>>> import numpy as np
>>> import numpy.linalg as la
>>> np.set_printoptions(precision=2, suppress=True, linewidth=160, floatmode="fixed")
>>> def rnd(a):
...     return np.round(a, 2) + 0
... 
>>> W0 = np.load("mat.npy")
>>> print(W0)
[[-2.14  1.70 -2.28  3.49  0.62  0.31 -0.64  0.30  1.49 -0.48 -0.55]
 [-0.05  1.83 -3.06  5.78 -1.71 -2.33 -2.62 -0.84  3.59  0.57  1.26]
 [ 1.26  1.02 -0.38  2.74 -1.22 -1.00 -2.62 -0.94  1.76  0.42  0.78]
 [ 1.49 -2.02  1.12 -2.81  0.51  3.47 -0.12  0.47 -0.76 -0.70 -0.29]
 [-0.11  4.09  1.72  3.79 -0.49 -3.58 -3.08 -1.72  0.32  0.85 -0.25]]
>>> # looks like rank 4
>>> def softmax(z):
...     e = np.exp(z - z.max(axis=-1, keepdims=True))
...     return e / e.sum(axis=-1, keepdims=True)
... 
>>> print(rnd(softmax(10 * W0[2])))
[0.00 0.00 0.00 1.00 0.00 0.00 0.00 0.00 0.00 0.00 0.00]
>>> S = W0 @ W0.T / np.sqrt(11)
>>> print(rnd(softmax(S + np.triu(np.full(S.shape, -np.inf), 1))))
[[1.00 0.00 0.00 0.00 0.00]
 [0.00 1.00 0.00 0.00 0.00]
 [0.00 0.99 0.01 0.00 0.00]
 [0.00 0.00 0.00 1.00 0.00]
 [0.00 0.01 0.00 0.00 0.99]]
>>> print(softmax(S).round(6).argmax(axis=1))
[1 1 1 3 4]
>>> blk = np.stack([W0, 2 * W0, W0[::-1]])
>>> print(rnd(la.norm(blk, axis=(1, 2))))
[14.81 29.63 14.81]
>>> print(la.matrix_rank(blk))
[4 4 4]
>>> print(la.matrix_rank(blk.reshape(3, -1)))
2
>>> print((blk @ W0.T).shape)
(3, 5, 5)
>>> print(blk.shape)
(3, 5, 11)
>>> print(rnd(np.trace(la.pinv(W0) @ W0)))
4.0
>>> print(np.unique(W0.round(6), axis=0).shape)
(5, 11)
>>> print(la.lstsq(W0[:-1].T, W0[-1])[2])
4
>>> r = la.matrix_rank(W0)
>>> print(r)
4
>>> null = la.svd(W0)[2][r:].T
>>> print(null.shape)
(11, 7)
>>> B = np.array([[8, 9], [7, 7]])
>>> A = np.tile(B, (2, 2))
>>> print(A)
[[8 9 8 9]
 [7 7 7 7]
 [8 9 8 9]
 [7 7 7 7]]
>>> print(np.unique(A.round(6), axis=0).shape)
(2, 4)
>>> hat = np.triu(np.array([[0, 0, 3, 2], [0, 3, 1, 2], [0, 1, 1, 0], [3, 3, 3, 3]]), 1) + np.eye(4)
>>> B = hat @ A @ la.inv(hat)
>>> print(hat @ A - A @ hat)
[[ 38.00  41.00   5.00   7.00]
 [ 22.00  23.00  -6.00  -5.00]
 [  0.00   0.00 -33.00 -34.00]
 [  0.00   0.00 -28.00 -28.00]]
>>> print(la.matrix_rank(B))
2
>>> print(B)
[[  46.00   50.00 -142.00 -142.00]
 [  29.00   30.00  -88.00  -88.00]
 [   8.00    9.00  -25.00  -25.00]
 [   7.00    7.00  -21.00  -21.00]]
>>> print(np.trace(B), np.trace(A))
30.0 30
>>> print(la.cond(W0) > 100)
True
>>> print(np.argsort(-la.norm(W0, axis=0).round(6), kind="stable")[:3])
[3 5 1]
>>> print(rnd(la.norm(W0, 2) / la.norm(W0)))
0.87
>>> B = A / np.sqrt((A ** 2).mean(axis=1, keepdims=True))
>>> print(la.matrix_rank(A - A.mean(axis=1, keepdims=True)))
1
>>> print(rnd(la.norm(B, axis=1)))
[2.00 2.00 2.00 2.00]
>>> print(rnd(B[0]))
[0.94 1.06 0.94 1.06]
>>> th = np.radians(45)
>>> Rm = np.eye(4)
>>> Rm[0, 0] = Rm[3, 3] = np.cos(th)
>>> Rm[0, 3], Rm[3, 0] = -np.sin(th), np.sin(th)
>>> print(rnd(Rm))
[[ 0.71  0.00  0.00 -0.71]
 [ 0.00  1.00  0.00  0.00]
 [ 0.00  0.00  1.00  0.00]
 [ 0.71  0.00  0.00  0.71]]
>>> B = A @ Rm.T
>>> print(np.allclose(A @ A.T, B @ B.T))
True
>>> print(rnd(la.det(Rm)), rnd(np.trace(Rm)))
1.0 3.41
